$ python3 -q
>>> import numpy as np
>>> np.set_printoptions(suppress=True, linewidth=160)
>>> W0 = np.load("w.npy")
>>> W0
array([[4., 1., 0., 0., 0.],
       [0., 4., 1., 0., 0.],
       [0., 0., 4., 1., 0.],
       [0., 0., 0., 4., 1.],
       [0., 0., 0., 0., 4.]])
>>> A2 = W0 / np.sqrt((W0 ** 2).mean(axis=1, keepdims=True))
>>> print(A2[4].round(2))
[0.   0.   0.   0.   2.24]
>>> W0 - W0.mean(axis=1, keepdims=True)
array([[ 3. ,  0. , -1. , -1. , -1. ],
       [-1. ,  3. ,  0. , -1. , -1. ],
       [-1. , -1. ,  3. ,  0. , -1. ],
       [-1. , -1. , -1. ,  3. ,  0. ],
       [-0.8, -0.8, -0.8, -0.8,  3.2]])
>>> np.round(np.linalg.norm(A2, axis=1), 2)
array([2.24, 2.24, 2.24, 2.24, 2.24])
>>> np.linalg.matrix_rank(A2) == np.linalg.matrix_rank(W0)
np.True_
>>> K = np.array([[1, 1, 1, 1, 1, 1, 1, 1],
...     [1, -1, 1, -1, 1, -1, 1, -1],
...     [1, -1, -1, 1, -1, 1, 1, -1]])
>>> # column 4 repeats column 2
>>> rng = np.random.default_rng(2220)
>>> A2 = K + rng.integers(-2, 3, (3, 2)) @ rng.integers(-2, 3, (2, 8))
>>> A2
array([[ 3, -1, -1, -1, -1,  3, -3,  5],
       [ 1,  5,  3,  1, -1,  1,  5, -9],
       [ 1, -4, -2,  0,  0,  0, -1,  3]])
>>> A2 - K
array([[ 2, -2, -2, -2, -2,  2, -4,  4],
       [ 0,  6,  2,  2, -2,  2,  4, -8],
       [ 0, -3, -1, -1,  1, -1, -2,  4]])
>>> A2 = np.array([[2, 1, 1],
...     [3, 4, -1],
...     [1, -2, 1],
...     [0, -2, 3],
...     [-5, -1, -1],
...     [2, -5, 4],
...     [-4, 4, 2],
...     [-3, 0, -4]])
>>> K @ A2
array([[-4, -1,  5],
       [-8,  5,  1],
       [ 4, -3, 15]])
>>> np.einsum("ij,ij->i", K, K)
array([8, 8, 8])
>>> print(np.einsum("ik,kj->ji", K, A2))
[[-4 -8  4]
 [-1  5 -3]
 [ 5  1 15]]
>>> np.linalg.matrix_rank(K @ A2)
np.int64(3)
>>> np.einsum("ik,kj->ij", K, A2)
array([[-4, -1,  5],
       [-8,  5,  1],
       [ 4, -3, 15]])
>>> np.einsum("ij->j", K)
array([ 3, -1,  1,  1,  1,  1,  3, -1])
>>> A2 = K / np.sqrt((K ** 2).mean(axis=1, keepdims=True))
>>> A2[2]
array([ 1., -1., -1.,  1., -1.,  1.,  1., -1.])
>>> np.linalg.matrix_rank(K - K.mean(axis=1, keepdims=True))
np.int64(2)
>>> mat = 3 * np.eye(4) + np.ones((4, 4))
>>> mat
array([[4., 1., 1., 1.],
       [1., 4., 1., 1.],
       [1., 1., 4., 1.],
       [1., 1., 1., 4.]])
>>> A2 = mat + rng.integers(-2, 3, (4, 1)) @ rng.integers(-2, 3, (1, 4))
>>> A2
array([[ 3.,  0., -1.,  0.],
       [ 2.,  5.,  3.,  2.],
       [-1., -1.,  0., -1.],
       [ 0.,  0., -1.,  3.]])
>>> A2 - mat
array([[-1., -1., -2., -1.],
       [ 1.,  1.,  2.,  1.],
       [-2., -2., -4., -2.],
       [-1., -1., -2., -1.]])
>>> feats = np.load("test1.npy")
>>> feats
array([[ 2, 13,  0,  1],
       [ 3,  7,  3,  3],
       [ 5, 12,  2,  2],
       [ 1, 11,  0,  0],
       [ 4, 12,  5,  6],
       [ 2,  8,  0,  0],
       [ 0, 11,  0,  0],
       [ 3, 13,  0,  0],
       [ 2,  2,  1,  0],
       [ 5, 15,  0,  0],
       [ 6,  6,  5,  4],
       [ 2, 16,  0,  0],
       [ 0, 14,  0,  0],
       [ 2, 10,  3,  4],
       [ 0, 11,  0,  0],
       [ 4, 18,  0,  0],
       [ 3, 13,  0,  0],
       [ 6,  6,  5,  4],
       [ 3, 10,  0,  0],
       [ 3, 10,  0,  0],
       [ 1,  5,  1,  1]])
>>> feats.sum(axis=1)
array([16, 16, 21, 12, 27, 10, 11, 16,  5, 20, 21, 18, 14, 19, 11, 22, 16, 21, 13, 13,  8])
>>> np.count_nonzero(feats)
np.int64(55)
>>> round(float(np.linalg.norm(feats)), 2)
55.61
>>> np.round(np.linalg.svd(feats, compute_uv=False), 2)
array([53.41, 14.25,  5.9 ,  1.36])
>>> feats - feats[0]
array([[  0,   0,   0,   0],
       [  1,  -6,   3,   2],
       [  3,  -1,   2,   1],
       [ -1,  -2,   0,  -1],
       [  2,  -1,   5,   5],
       [  0,  -5,   0,  -1],
       [ -2,  -2,   0,  -1],
       [  1,   0,   0,  -1],
       [  0, -11,   1,  -1],
       [  3,   2,   0,  -1],
       [  4,  -7,   5,   3],
       [  0,   3,   0,  -1],
       [ -2,   1,   0,  -1],
       [  0,  -3,   3,   3],
       [ -2,  -2,   0,  -1],
       [  2,   5,   0,  -1],
       [  1,   0,   0,  -1],
       [  4,  -7,   5,   3],
       [  1,  -3,   0,  -1],
       [  1,  -3,   0,  -1],
       [ -1,  -8,   1,   0]])
>>> feats.sum(axis=0)
array([ 57, 223,  25,  25])
>>> C = feats[[18, 8]].astype(float)
>>> for _ in range(7):
...     idx = np.linalg.norm(feats[:, None] - C, axis=-1).argmin(axis=1)
...     C = np.array([feats[idx == j].mean(axis=0) for j in range(2)])
... 
>>> idx
array([0, 1, 0, 0, 0, 0, 0, 0, 1, 0, 1, 0, 0, 0, 0, 0, 0, 1, 0, 0, 1])
>>> np.round(C[1] - C[0], 2)
array([ 1.16, -7.11,  2.38,  1.59])
>>> idx = feats[:, 2] > np.median(feats[:, 2])
>>> f = feats[idx].mean(axis=0) - feats[~idx].mean(axis=0)
>>> idx.astype(int)
array([0, 1, 1, 0, 1, 0, 0, 0, 1, 0, 1, 0, 0, 1, 0, 0, 0, 1, 0, 0, 1])
>>> ((feats - feats.mean(axis=0)) @ f > 0).astype(int)
array([0, 1, 1, 0, 1, 1, 0, 0, 1, 0, 1, 0, 0, 1, 0, 0, 0, 1, 0, 0, 1])
>>> A2 = np.c_[feats[:, :3] @ np.array([[1, 0, 0], [0, 0, 2], [2, 0, 2]]), np.array([2, 1, 1, 0, 1, 2, 1, 0, 0, 2, 2, 0, 0, 2, 0, 2, 1, 0, 1, 1, 0])]
>>> A2
array([[ 2,  0, 26,  2],
       [ 9,  0, 20,  1],
       [ 9,  0, 28,  1],
       [ 1,  0, 22,  0],
       [14,  0, 34,  1],
       [ 2,  0, 16,  2],
       [ 0,  0, 22,  1],
       [ 3,  0, 26,  0],
       [ 4,  0,  6,  0],
       [ 5,  0, 30,  2],
       [16,  0, 22,  2],
       [ 2,  0, 32,  0],
       [ 0,  0, 28,  0],
       [ 8,  0, 26,  2],
       [ 0,  0, 22,  0],
       [ 4,  0, 36,  2],
       [ 3,  0, 26,  1],
       [16,  0, 22,  0],
       [ 3,  0, 20,  1],
       [ 3,  0, 20,  1],
       [ 3,  0, 12,  0]])
>>> print(np.round(np.linalg.norm(np.linalg.qr(feats)[0].T @ A2, axis=0) ** 2 / ((A2 ** 2).sum(axis=0) + 1e-12), 2))
[1.   0.   1.   0.72]
>>> np.linalg.matrix_rank(A2)
np.int64(3)
>>> np.round(np.linalg.lstsq(feats, A2[:, 0])[0], 2) + 0
array([1., 0., 2., 0.])
>>> x0 = np.array([2, 0, -1, -2])
>>> feats * x0
array([[  4,   0,   0,  -2],
       [  6,   0,  -3,  -6],
       [ 10,   0,  -2,  -4],
       [  2,   0,   0,   0],
       [  8,   0,  -5, -12],
       [  4,   0,   0,   0],
       [  0,   0,   0,   0],
       [  6,   0,   0,   0],
       [  4,   0,  -1,   0],
       [ 10,   0,   0,   0],
       [ 12,   0,  -5,  -8],
       [  4,   0,   0,   0],
       [  0,   0,   0,   0],
       [  4,   0,  -3,  -8],
       [  0,   0,   0,   0],
       [  8,   0,   0,   0],
       [  6,   0,   0,   0],
       [ 12,   0,  -5,  -8],
       [  6,   0,   0,   0],
       [  6,   0,   0,   0],
       [  2,   0,  -1,  -2]])
>>> feats @ (2 * x0)
array([  4,  -6,   8,   4, -18,   8,   0,  12,   6,  20,  -2,   8,   0, -14,   0,  16,  12,  -2,  12,  12,  -2])
>>> (feats @ x0).argmax()
np.int64(9)
>>> np.einsum("ij,j->i", feats, x0)
array([ 2, -3,  4,  2, -9,  4,  0,  6,  3, 10, -1,  4,  0, -7,  0,  8,  6, -1,  6,  6, -1])
>>> feats @ np.eye(4)[2]
array([0., 3., 2., 0., 5., 0., 0., 0., 1., 0., 5., 0., 0., 3., 0., 0., 0., 5., 0., 0., 1.])
>>> E = np.load("run14.npy")
>>> E
array([[ 1.,  2.,  0.,  0.,  0.],
       [ 2., -2.,  2.,  0.,  0.],
       [ 0.,  2.,  2.,  2.,  0.],
       [ 0.,  0.,  2., -3.,  2.],
       [ 0.,  0.,  0.,  2.,  3.]])
>>> # symmetric, so the eigenvalues are real
>>> evals, evecs = np.linalg.eig(E)
>>> np.round(np.sort(np.linalg.eigvals(np.linalg.inv(E))), 2)
array([-0.31, -0.22,  0.25,  0.32,  0.65])
>>> np.round(np.sort(np.linalg.eigvals(E @ E)), 2)
array([ 2.36,  9.68, 10.37, 16.48, 20.12])
>>> cov = E.T @ E
>>> np.diag(cov)
array([ 5., 12., 12., 17., 13.])
>>> np.round(np.linalg.svd(E, compute_uv=False) ** 2, 2)
array([20.12, 16.48, 10.37,  9.68,  2.36])
>>> np.linalg.matrix_rank(cov)
np.int64(5)
>>> evals, evecs = np.linalg.eigh(E)
>>> x0 = np.array([-2, -5, -9, 3, -8])
>>> print(x0 @ E @ x0)
297.0
>>> np.round(np.linalg.eigvalsh(E[1:, 1:]), 2)
array([-4.39, -2.51,  2.9 ,  4.  ])
>>> round(float(x0 @ E @ x0 / (x0 @ x0)), 2), np.round(evals[0], 2), round(evals[-1], 2)
(1.62, np.float64(-4.49), np.float64(4.06))
>>> X = np.load("dump.npy")
>>> X
array([[-0.63, -0.72, -0.66],
       [-0.6 , -0.7 , -0.6 ],
       [-0.7 ,  0.1 ,  0.5 ]])
>>> print(np.linalg.cond(X) > 100)
False
>>> np.argsort(-np.linalg.norm(X, axis=0).round(6), kind="stable")[:3]
array([0, 2, 1])
>>> round(float(np.linalg.norm(X, 2) / np.linalg.norm(X)), 2)
0.88
>>> [round(float(x), 2) for x in np.linalg.svd(X, compute_uv=False)[:3]]
[1.6, 0.86, 0.02]
>>> np.linalg.matrix_rank(X, rtol=0.1)
np.int64(2)
>>> cov = X.T @ X
>>> np.round(np.linalg.eigvalsh(cov)[::-1], 2) + 0
array([2.56, 0.75, 0.  ])
>>> f = np.array([6, 5, 1])
>>> print(np.round(np.array([np.convolve(row, f, "same") for row in X]), 2))
[[-7.47 -8.19 -4.02]
 [-7.2  -7.7  -3.7 ]
 [-2.9   2.8   2.6 ]]
>>> np.round(np.polyval(f, X[2]), 2)
array([0.44, 1.56, 5.  ])
>>> np.round(np.convolve(X[2], f), 2)
array([-4.2, -2.9,  2.8,  2.6,  0.5])
>>> print(np.round(np.correlate(X[2], X[1], "full"), 2))
[ 0.42  0.43  0.05 -0.41 -0.3 ]
>>> F = np.cumsum(np.array([[3, 1, 2, 1],
...     [1, 2, 2, 3],
...     [2, 0, 0, 3],
...     [3, 3, 2, 1],
...     [3, 3, 2, 3],
...     [0, 3, 2, 0],
...     [1, 3, 0, 3],
...     [0, 2, 2, 2],
...     [3, 1, 0, 1],
...     [3, 0, 1, 2],
...     [3, 0, 2, 3],
...     [0, 3, 2, 1],
...     [0, 0, 2, 0],
...     [1, 3, 2, 3],
...     [3, 3, 1, 0],
...     [0, 1, 1, 1],
...     [3, 1, 3, 2],
...     [3, 0, 2, 1],
...     [0, 0, 2, 1],
...     [2, 0, 3, 2],
...     [2, 2, 2, 2],
...     [0, 0, 0, 0],
...     [3, 2, 1, 0],
...     [2, 0, 3, 0],
...     [0, 2, 0, 1]]), axis=0)
>>> F
array([[ 3,  1,  2,  1],
       [ 4,  3,  4,  4],
       [ 6,  3,  4,  7],
       [ 9,  6,  6,  8],
       [12,  9,  8, 11],
       [12, 12, 10, 11],
       [13, 15, 10, 14],
       [13, 17, 12, 16],
       [16, 18, 12, 17],
       [19, 18, 13, 19],
       [22, 18, 15, 22],
       [22, 21, 17, 23],
       [22, 21, 19, 23],
       [23, 24, 21, 26],
       [26, 27, 22, 26],
       [26, 28, 23, 27],
       [29, 29, 26, 29],
       [32, 29, 28, 30],
       [32, 29, 30, 31],
       [34, 29, 33, 33],
       [36, 31, 35, 35],
       [36, 31, 35, 35],
       [39, 33, 36, 35],
       [41, 33, 39, 35],
       [41, 35, 39, 36]])
>>> U, sig, Vt = np.linalg.svd(K, full_matrices=False)
>>> round(np.sqrt((sig ** 2).sum()), 2), round(np.linalg.norm(K), 2)
(np.float64(4.9), np.float64(4.9))
>>> print(np.round(np.cumsum(sig ** 2) / np.sum(sig ** 2), 2))
[0.33 0.67 1.  ]
>>> U.shape, sig.shape, Vt.shape
((3, 3), (3,), (3, 8))
>>> print(np.allclose(U * sig @ Vt, K))
True
>>> sig.round(2)
array([2.83, 2.83, 2.83])
>>> print(np.round(U.T @ K @ Vt.T, 2) + 0)
[[2.83 0.   0.  ]
 [0.   2.83 0.  ]
 [0.   0.   2.83]]
>>> J = np.loadtxt("x.csv", delimiter=",")
>>> print(J.round(2) + 0)
[[-0.44  0.06  0.6 ]
 [-0.69 -0.65 -0.29]
 [-0.56  0.73 -0.13]
 [ 0.06 -0.21  0.63]
 [-0.12  0.    0.37]]
>>> # orthonormal columns
>>> A2 = J / np.sqrt((J ** 2).mean(axis=1, keepdims=True))
>>> print(A2[4].round(2))
[-0.55  0.02  1.64]
>>> np.round(np.linalg.norm(A2, axis=1), 2)
array([1.73, 1.73, 1.73, 1.73, 1.73])
